$ python3 -q
>>> import numpy as np
>>> from numpy import linalg as LA
>>> np.set_printoptions(precision=3, suppress=True, linewidth=160)
>>> def rd(a):
...     return np.round(a, 3) + 0
... 
>>> m1 = np.load("mat.npy")
>>> print(m1)
[[-0.12 -0.09  0.12 -0.12 -0.21 -0.51 -0.36 -0.06 -0.51  0.36]
 [ 0.88  0.66 -0.88  0.88  1.54  3.74  2.64  0.44  3.74 -2.64]
 [-0.6  -0.45  0.6  -0.6  -1.05 -2.55 -1.8  -0.3  -2.55  1.8 ]
 [-0.08 -0.06  0.08 -0.08 -0.14 -0.34 -0.24 -0.04 -0.34  0.24]
 [-0.56 -0.42  0.56 -0.56 -0.98 -2.38 -1.68 -0.28 -2.38  1.68]
 [-0.16 -0.12  0.16 -0.16 -0.28 -0.68 -0.48 -0.08 -0.68  0.48]
 [-0.08 -0.06  0.08 -0.08 -0.14 -0.34 -0.24 -0.04 -0.34  0.24]
 [-0.12 -0.09  0.12 -0.12 -0.21 -0.51 -0.36 -0.06 -0.51  0.36]
 [-0.16 -0.12  0.16 -0.16 -0.28 -0.68 -0.48 -0.08 -0.68  0.48]
 [-0.56 -0.42  0.56 -0.56 -0.98 -2.38 -1.68 -0.28 -2.38  1.68]
 [-0.12 -0.09  0.12 -0.12 -0.21 -0.51 -0.36 -0.06 -0.51  0.36]
 [-0.08 -0.06  0.08 -0.08 -0.14 -0.34 -0.24 -0.04 -0.34  0.24]
 [-0.08 -0.06  0.08 -0.08 -0.14 -0.34 -0.24 -0.04 -0.34  0.24]]
>>> rk = LA.matrix_rank(m1)
>>> print(rk)
1
>>> N = LA.svd(m1)[2][rk:].T
>>> print([int(LA.matrix_rank(m1[:i])) for i in range(1, len(m1) + 1)])
[1, 1, 1, 1, 1, 1, 1, 1, 1, 1, 1, 1, 1]
>>> print([int(LA.matrix_rank(np.delete(m1, i, axis=0))) for i in range(13)])
[1, 1, 1, 1, 1, 1, 1, 1, 1, 1, 1, 1, 1]
>>> left, sigma, vt = LA.svd(m1)
>>> evecs = vt[:(sigma > 1e-8).sum()]
>>> rng = np.random.default_rng(8497)
>>> x = m1[7] + 3 * m1[10] + rng.integers(2) * np.eye(10)[7]
>>> print(x)
[-0.48 -0.36  0.48 -0.48 -0.84 -2.04 -1.44 -0.24 -2.04  1.44]
>>> print(np.allclose(evecs.T @ evecs @ x, x))
True
>>> print(rd(np.diag(evecs.T @ evecs)))
[0.016 0.009 0.016 0.016 0.05  0.296 0.148 0.004 0.296 0.148]
>>> W1 = np.array([[2, -1, 1, -1],
...     [0, -2, 0, 1],
...     [0, -2, -1, 0],
...     [0, 2, 0, 1],
...     [-2, 2, -1, -2],
...     [-1, 1, 2, -2],
...     [1, -2, -1, 1],
...     [0, 0, 2, 2],
...     [2, -1, -1, 1],
...     [-1, -2, -2, 2]])
>>> coef = np.array([4, -4, 4, 4])
>>> hid = np.maximum(m1 @ W1 + coef, 0)
>>> print(LA.matrix_rank(hid))
4
>>> print(rd((hid > 0).mean(axis=0)))
[0.769 0.077 0.769 0.923]
>>> Z = np.array([[3, -1], [-2, -1], [2, -1], [1, 1]])
>>> print(rd(hid @ Z))
[[ 19.89  -0.85]
 [ 57.26 -23.58]
 [  9.4    9.4 ]
 [ 21.26  -1.9 ]
 [  9.04   9.04]
 [ 18.52   0.2 ]
 [ 21.26  -1.9 ]
 [ 19.89  -0.85]
 [ 18.52   0.2 ]
 [  9.04   9.04]
 [ 19.89  -0.85]
 [ 21.26  -1.9 ]
 [ 21.26  -1.9 ]]
